% ipython --no-banner

In [1]: import numpy as np

In [2]: from numpy import linalg as LA

In [3]: np.set_printoptions(precision=2, suppress=True, linewidth=140)

In [4]: def rd(a):
   ...:     return np.round(a, 2) + 0
   ...: 

In [5]: feats = np.loadtxt("m.csv", delimiter=",")

In [6]: feats
Out[6]: 
array([[ 3., -9.],
       [-2.,  6.]])

In [7]: rng = np.random.default_rng(33528)

In [8]: idx = rng.permutation(2)

In [9]: idx
Out[9]: array([1, 0])

In [10]: Y = feats[idx][:, idx]

In [11]: np.trace(Y)
Out[11]: np.float64(9.0)

In [12]: rd(LA.det(Y)), rd(LA.det(feats[idx]))
Out[12]: (np.float64(0.0), np.float64(0.0))

In [13]: Y
Out[13]: 
array([[ 6., -2.],
       [-9.,  3.]])

In [14]: hat = np.triu(np.array([[2, 2], [2, 3]]), 1) + np.eye(2)

In [15]: Y = hat @ feats @ LA.inv(hat)

In [16]: np.poly(Y)
Out[16]: array([ 1., -9.,  0.])

In [17]: rd(LA.det(Y))
Out[17]: np.float64(0.0)

In [18]: U, s, VT = LA.svd(feats)

In [19]: vecs = VT[:(s > 1e-8).sum()]

In [20]: x0 = feats[1] + -2 * feats[0] + rng.integers(2) * np.eye(2)[1]

In [21]: x0
Out[21]: array([-8., 24.])

In [22]: rd(np.diag(vecs.T @ vecs))
Out[22]: array([0.1, 0.9])

In [23]: rd(vecs.T @ vecs)
Out[23]: 
array([[ 0.1, -0.3],
       [-0.3,  0.9]])

In [24]: LA.matrix_rank(np.vstack([feats, x0]))
Out[24]: np.int64(1)

In [25]: U, s, VT = LA.svd(feats)

In [26]: rd(s)
Out[26]: array([11.4,  0. ])

In [27]: Y = U[:, :1] @ np.diag(s[:1]) @ VT[:1]

In [28]: LA.matrix_rank(Y)
Out[28]: np.int64(1)

In [29]: LA.matrix_rank(feats, rtol=0.05)
Out[29]: np.int64(1)

In [30]: J = np.array([[-2, 0, 0, 0], [0, 0, 0, 0], [0, 0, -3, 0], [0, 0, 0, 1]])

In [31]: vals, vecs = LA.eigh(J)

In [32]: x0 = np.array([5, -4, -3, -1])

In [33]: x0 @ J @ x0
Out[33]: np.int64(-76)

In [34]: rd(LA.eigvalsh(J[1:, 1:]))
Out[34]: array([-3.,  0.,  1.])

In [35]: vecs * np.abs(vals) @ vecs.T
Out[35]: 
array([[2., 0., 0., 0.],
       [0., 0., 0., 0.],
       [0., 0., 3., 0.],
       [0., 0., 0., 1.]])

In [36]: LA.matrix_power(J - np.diag(np.diag(J)), 4)
Out[36]: 
array([[0, 0, 0, 0],
       [0, 0, 0, 0],
       [0, 0, 0, 0],
       [0, 0, 0, 0]])

In [37]: [int(LA.matrix_rank(LA.matrix_power(J, p))) for p in range(1, 5)]
Out[37]: [3, 3, 3, 3]

In [38]: np.prod(np.diag(J)), rd(LA.det(J))
Out[38]: (np.int64(0), np.float64(0.0))

In [39]: Y = np.array([[6, 7, 7], [2, 7, 7]])

In [40]: cent = np.kron(Y, J)

In [41]: rd(LA.norm(cent, 2)), rd(LA.norm(Y, 2) * LA.norm(J, 2))
Out[41]: (np.float64(45.41), np.float64(45.41))

In [42]: cent
Out[42]: 
array([[-12,   0,   0,   0, -14,   0,   0,   0, -14,   0,   0,   0],
       [  0,   0,   0,   0,   0,   0,   0,   0,   0,   0,   0,   0],
       [  0,   0, -18,   0,   0,   0, -21,   0,   0,   0, -21,   0],
       [  0,   0,   0,   6,   0,   0,   0,   7,   0,   0,   0,   7],
       [ -4,   0,   0,   0, -14,   0,   0,   0, -14,   0,   0,   0],
       [  0,   0,   0,   0,   0,   0,   0,   0,   0,   0,   0,   0],
       [  0,   0,  -6,   0,   0,   0, -21,   0,   0,   0, -21,   0],
       [  0,   0,   0,   2,   0,   0,   0,   7,   0,   0,   0,   7]])

In [43]: hat = np.triu(np.array([[3, 3, 0, -5], [-5, 2, -4, 2], [-3, -5, 4, -1], [-5, 5, -2, -5]]), 1) + np.eye(4)

In [44]: Y = hat @ J @ LA.inv(hat)

In [45]: np.trace(Y), np.trace(J)
Out[45]: (np.float64(-4.0), np.int64(-4))

In [46]: hat @ J - J @ hat
Out[46]: 
array([[  0.,   6.,   0., -15.],
       [  0.,   0.,  12.,   2.],
       [  0.,   0.,   0.,  -4.],
       [  0.,   0.,   0.,   0.]])

In [47]: np.poly(Y)
Out[47]: array([ 1.,  4.,  1., -6.,  0.])

In [48]: rd(LA.det(Y))
Out[48]: np.float64(0.0)

In [49]: Y
Out[49]: 
array([[-2.,  6., 24., -3.],
       [ 0.,  0., 12., 14.],
       [ 0.,  0., -3., -4.],
       [ 0.,  0.,  0.,  1.]])

In [50]: E = np.load("run15.npy")

In [51]: E
Out[51]: 
array([[ 9,  3,  1],
       [-1,  8,  5],
       [-3, -7,  1],
       [ 7, 19, 11]])

In [52]: Y = np.c_[E[:, :1] @ np.array([[0]]), np.array([-1, -2, -2, -1])]

In [53]: Y
Out[53]: 
array([[ 0, -1],
       [ 0, -2],
       [ 0, -2],
       [ 0, -1]])

In [54]: rd(LA.norm(LA.qr(E)[0].T @ Y, axis=0) ** 2 / ((Y ** 2).sum(axis=0) + 1e-12))
Out[54]: array([0.  , 0.73])

In [55]: LA.matrix_rank(Y)
Out[55]: np.int64(1)

In [56]: idx = rng.permutation(3)

In [57]: Y = E[:, idx] * rng.choice([-1, 1], 3)

In [58]: Y
Out[58]: 
array([[ 3,  1,  9],
       [ 8,  5, -1],
       [-7,  1, -3],
       [19, 11,  7]])

In [59]: U, _, VT = LA.svd(E.T @ Y)

In [60]: rd(U @ VT)
Out[60]: 
array([[0., 0., 1.],
       [1., 0., 0.],
       [0., 1., 0.]])

In [61]: gram = E.T @ E

In [62]: np.trace(gram), (E ** 2).sum()
Out[62]: (np.int64(771), np.int64(771))

In [63]: (E @ E.T).shape
Out[63]: (4, 4)

In [64]: rd(LA.svd(E, compute_uv=False) ** 2)
Out[64]: array([678.88,  75.59,  16.53])

In [65]: np.allclose(gram, gram.T)
Out[65]: True

In [66]: Y = np.array([[1, 0, 1], [1, 2, 2], [0, 2, 0], [0, 2, 1]])

In [67]: cent = np.array([[3, 2, 7, 4], [2, 9, 6, 0], [1, 9, 8, 0]])

In [68]: M = Y @ cent + 0.05 * rng.normal(size=(4, 4))

In [69]: rd(M)
Out[69]: 
array([[ 4.01, 10.88, 15.03,  4.02],
       [ 8.98, 38.  , 35.01,  4.  ],
       [ 3.9 , 18.09, 12.04,  0.  ],
       [ 5.06, 27.03, 20.02,  0.01]])

In [70]: LA.matrix_rank(M, rtol=0.1)
Out[70]: np.int64(2)

In [71]: [round(float(x), 2) for x in LA.svd(M, compute_uv=False)[:3]]
Out[71]: [68.82, 7.07, 0.86]

In [72]: rd(LA.norm(M, 2) / LA.norm(M))
Out[72]: np.float64(0.99)

In [73]: idx = rng.permutation(4)

In [74]: idx
Out[74]: array([0, 1, 3, 2])

In [75]: Y = M[idx][:, idx]

In [76]: rd(np.trace(Y))
Out[76]: np.float64(54.06)

In [77]: rd(LA.det(Y)), rd(LA.det(M[idx]))
Out[77]: (np.float64(15.64), np.float64(-15.64))

In [78]: rd(np.sort(np.abs(LA.eigvals(Y))))
Out[78]: array([ 0.2 ,  0.3 ,  4.34, 58.49])

In [79]: hat = np.triu(np.array([[1, 1, 1, -3], [1, -5, 5, -4], [-5, -2, 5, 3], [0, -4, 1, -3]]), 1) + np.eye(4)

In [80]: Y = hat @ M @ LA.inv(hat)

In [81]: LA.matrix_rank(Y)
Out[81]: np.int64(4)

In [82]: rd(LA.det(Y))
Out[82]: np.float64(15.64)

In [83]: u = np.array([0, 2, 3])

In [84]: g = np.array([-4, -6, -1])

In [85]: X = u[:, None] + g[None, :]

In [86]: X
Out[86]: 
array([[-4, -6, -1],
       [-2, -4,  1],
       [-1, -3,  2]])

In [87]: rd(LA.norm(X, "nuc"))
Out[87]: np.float64(11.58)

In [88]: rd(LA.norm(X, axis=1))
Out[88]: array([7.28, 4.58, 3.74])

In [89]: rd(LA.norm(X, 1)), rd(LA.norm(X, np.inf))
Out[89]: (np.float64(13.0), np.float64(11.0))

In [90]: LA.norm(X, axis=1).argmax()
Out[90]: np.int64(0)

In [91]: rd(LA.norm(X) ** 2 / LA.norm(X, 2) ** 2)
Out[91]: np.float64(1.08)

In [92]: X[2] @ X[1]
Out[92]: np.int64(16)

In [93]: rd(LA.norm(X, axis=0))
Out[93]: array([4.58, 7.81, 2.45])

In [94]: t3 = np.stack([X, 2 * X, X[::-1]])

In [95]: LA.matrix_rank(t3)
Out[95]: array([2, 2, 2])

In [96]: W0 = np.array([[0.5, 1.9, -1.0],
    ...:     [-0.2, -0.2, 0.8],
    ...:     [-1.5, 0.2, -1.0],
    ...:     [-0.4, 0.7, -1.5],
    ...:     [-0.7, 0.4, -0.3],
    ...:     [0.1, 0.0, -0.7],
    ...:     [1.5, -0.1, -0.5],
    ...:     [0.3, -1.5, 0.9],
    ...:     [0.5, 0.8, -1.3],
    ...:     [-2.1, 0.7, -2.7],
    ...:     [-0.4, -0.7, 0.3],
    ...:     [0.1, -0.9, -0.3],
    ...:     [1.7, -0.9, -1.3],
    ...:     [1.7, -1.2, -1.0],
    ...:     [-0.4, -0.9, -1.4],
    ...:     [0.6, 0.0, 1.0],
    ...:     [0.6, -0.4, 0.3],
    ...:     [2.1, -0.5, -0.8],
    ...:     [1.9, 0.1, -0.8],
    ...:     [-0.3, 0.1, 0.1],
    ...:     [-0.3, -0.1, -0.6]])

In [97]: W0[14] *= 20

In [98]: W0
Out[98]: 
array([[  0.5,   1.9,  -1. ],
       [ -0.2,  -0.2,   0.8],
       [ -1.5,   0.2,  -1. ],
       [ -0.4,   0.7,  -1.5],
       [ -0.7,   0.4,  -0.3],
       [  0.1,   0. ,  -0.7],
       [  1.5,  -0.1,  -0.5],
       [  0.3,  -1.5,   0.9],
       [  0.5,   0.8,  -1.3],
       [ -2.1,   0.7,  -2.7],
       [ -0.4,  -0.7,   0.3],
       [  0.1,  -0.9,  -0.3],
       [  1.7,  -0.9,  -1.3],
       [  1.7,  -1.2,  -1. ],
       [ -8. , -18. , -28. ],
       [  0.6,   0. ,   1. ],
       [  0.6,  -0.4,   0.3],
       [  2.1,  -0.5,  -0.8],
       [  1.9,   0.1,  -0.8],
       [ -0.3,   0.1,   0.1],
       [ -0.3,  -0.1,  -0.6]])

In [99]: hat = W0 @ LA.solve(W0.T @ W0, W0.T)

In [100]: rd(hat @ W0[:, 1])
Out[100]: 
array([  1.9,  -0.2,   0.2,   0.7,   0.4,   0. ,  -0.1,  -1.5,   0.8,   0.7,  -0.7,  -0.9,  -0.9,  -1.2, -18. ,   0. ,  -0.4,  -0.5,   0.1,
         0.1,  -0.1])

In [101]: LA.matrix_rank(np.eye(21) - hat)
Out[101]: np.int64(18)

In [102]: rd(LA.eigvalsh(hat))
Out[102]: array([0., 0., 0., 0., 0., 0., 0., 0., 0., 0., 0., 0., 0., 0., 0., 0., 0., 0., 1., 1., 1.])

In [103]: Xs = W0 - W0.mean(axis=0)

In [104]: U, s, VT = LA.svd(Xs, full_matrices=False)

In [105]: rd((s ** 2).sum() ** 2 / (s ** 4).sum())
Out[105]: np.float64(1.08)

In [106]: rd(s)
Out[106]: array([33.17,  5.1 ,  3.88])

In [107]: LA.matrix_rank(Xs)
Out[107]: np.int64(3)

In [108]: rd(Xs.mean(axis=0))
Out[108]: array([0., 0., 0.])

In [109]: (np.sign(U[:, 0]) == np.sign(U[0, 0])).astype(int)
Out[109]: array([1, 1, 1, 1, 1, 1, 1, 1, 1, 0, 1, 1, 1, 1, 0, 1, 1, 1, 1, 1, 1])

In [110]: rd(VT[0] * np.sign(VT[0, np.abs(VT[0]).argmax()]))
Out[110]: array([0.25, 0.52, 0.81])

In [111]: x0 = np.array([1, -2, -1])

In [112]: target = W0 @ x0

In [113]: rd(LA.solve(W0.T @ W0, W0.T @ target))
Out[113]: array([ 1., -2., -1.])

In [114]: rd(target)
Out[114]: array([-2.3, -0.6, -0.9, -0.3, -1.2,  0.8,  2.2,  2.4,  0.2, -0.8,  0.7,  2.2,  4.8,  5.1, 56. , -0.4,  1.1,  3.9,  2.5, -0.6,  0.5])

In [115]: target = target + 0.02 * rng.normal(size=21)

In [116]: rd(target)
Out[116]: 
array([-2.29, -0.64, -0.91, -0.3 , -1.17,  0.77,  2.17,  2.4 ,  0.22, -0.77,  0.7 ,  2.17,  4.83,  5.13, 55.98, -0.43,  1.1 ,  3.87,  2.51,
       -0.59,  0.49])

In [117]: beta, *_ = LA.lstsq(W0, target)

In [118]: [round(float(LA.norm(LA.solve(W0.T @ W0 + lam * np.eye(3), W0.T @ target))), 2) for lam in (0, 1, 10, 100)]
Out[118]: [2.45, 2.39, 2.09, 1.55]

In [119]: rd(W0.T @ (target - W0 @ beta))
Out[119]: array([0., 0., 0.])

In [120]: rd(beta)
Out[120]: array([ 1.  , -1.99, -1.  ])

In [121]: gram = np.cov(W0, rowvar=False)

In [122]: gram.shape
Out[122]: (3, 3)

In [123]: rd(np.corrcoef(W0.T))
Out[123]: 
array([[1.  , 0.81, 0.86],
       [0.81, 1.  , 0.96],
       [0.86, 0.96, 1.  ]])

In [124]: rd(W0.std(axis=0))
Out[124]: array([2.06, 3.89, 5.92])

In [125]: rd(LA.eigvalsh(gram)[::-1])
Out[125]: array([55.01,  1.3 ,  0.75])

In [126]: idx = W0[:, 1] > np.median(W0[:, 1])

In [127]: u = W0[idx].mean(axis=0) - W0[~idx].mean(axis=0)

In [128]: ((W0 - W0.mean(axis=0)) @ u > 0).astype(int)
Out[128]: array([1, 1, 1, 1, 1, 1, 1, 1, 1, 1, 1, 1, 1, 1, 0, 1, 1, 1, 1, 1, 1])

In [129]: np.argsort(-np.abs(u).round(6), kind="stable")
Out[129]: array([1, 2, 0])

In [130]: rd(u)
Out[130]: array([-0.06,  2.72,  1.93])

In [131]: Y = np.array([[1, 1], [1, -1]])

In [132]: mat = np.kron(Y, np.kron(Y, Y))[rng.permutation(8)][:3]

In [133]: mat
Out[133]: 
array([[ 1,  1, -1, -1, -1, -1,  1,  1],
       [ 1,  1,  1,  1, -1, -1, -1, -1],
       [ 1, -1,  1, -1,  1, -1,  1, -1]])

In [134]: Y = mat / np.sqrt((mat ** 2).mean(axis=1, keepdims=True))

In [135]: LA.matrix_rank(Y) == LA.matrix_rank(mat)
Out[135]: np.True_

In [136]: mat - mat.mean(axis=1, keepdims=True)
Out[136]: 
array([[ 1.,  1., -1., -1., -1., -1.,  1.,  1.],
       [ 1.,  1.,  1.,  1., -1., -1., -1., -1.],
       [ 1., -1.,  1., -1.,  1., -1.,  1., -1.]])

In [137]: Y = mat[0, 0] * mat[1:] - np.outer(mat[1:, 0], mat[0])

In [138]: Y
Out[138]: 
array([[ 0,  0,  2,  2,  0,  0, -2, -2],
       [ 0, -2,  2,  0,  2,  0,  0, -2]])

In [139]: LA.matrix_rank(Y), LA.matrix_rank(mat)
Out[139]: (np.int64(2), np.int64(3))

In [140]: K = np.load("layer11.npy")

In [141]: K
Out[141]: 
array([[ 1., -1.,  0.,  0.],
       [-1., -2., -1.,  0.],
       [ 0., -1.,  1., -1.],
       [ 0.,  0., -1.,  2.]])

In [142]: # symmetric, so the eigenvalues are real

In [143]: u = np.array([0, 9])

In [144]: np.polyval(u, K[1])
Out[144]: array([9., 9., 9., 9.])

In [145]: np.convolve(K[1], u)
Out[145]: array([  0.,  -9., -18.,  -9.,   0.])

In [146]: np.diff(K, axis=0)
Out[146]: 
array([[-2., -1., -1.,  0.],
       [ 1.,  1.,  2., -1.],
       [ 0.,  1., -2.,  3.]])

In [147]: K.mean(axis=0)
Out[147]: array([ 0.  , -1.  , -0.25,  0.25])

In [148]: np.count_nonzero(K)
Out[148]: np.int64(10)

In [149]: K.sum(axis=0)
Out[149]: array([ 0., -4., -1.,  1.])

In [150]: K.sum(axis=1)
Out[150]: array([ 0., -4., -1.,  1.])
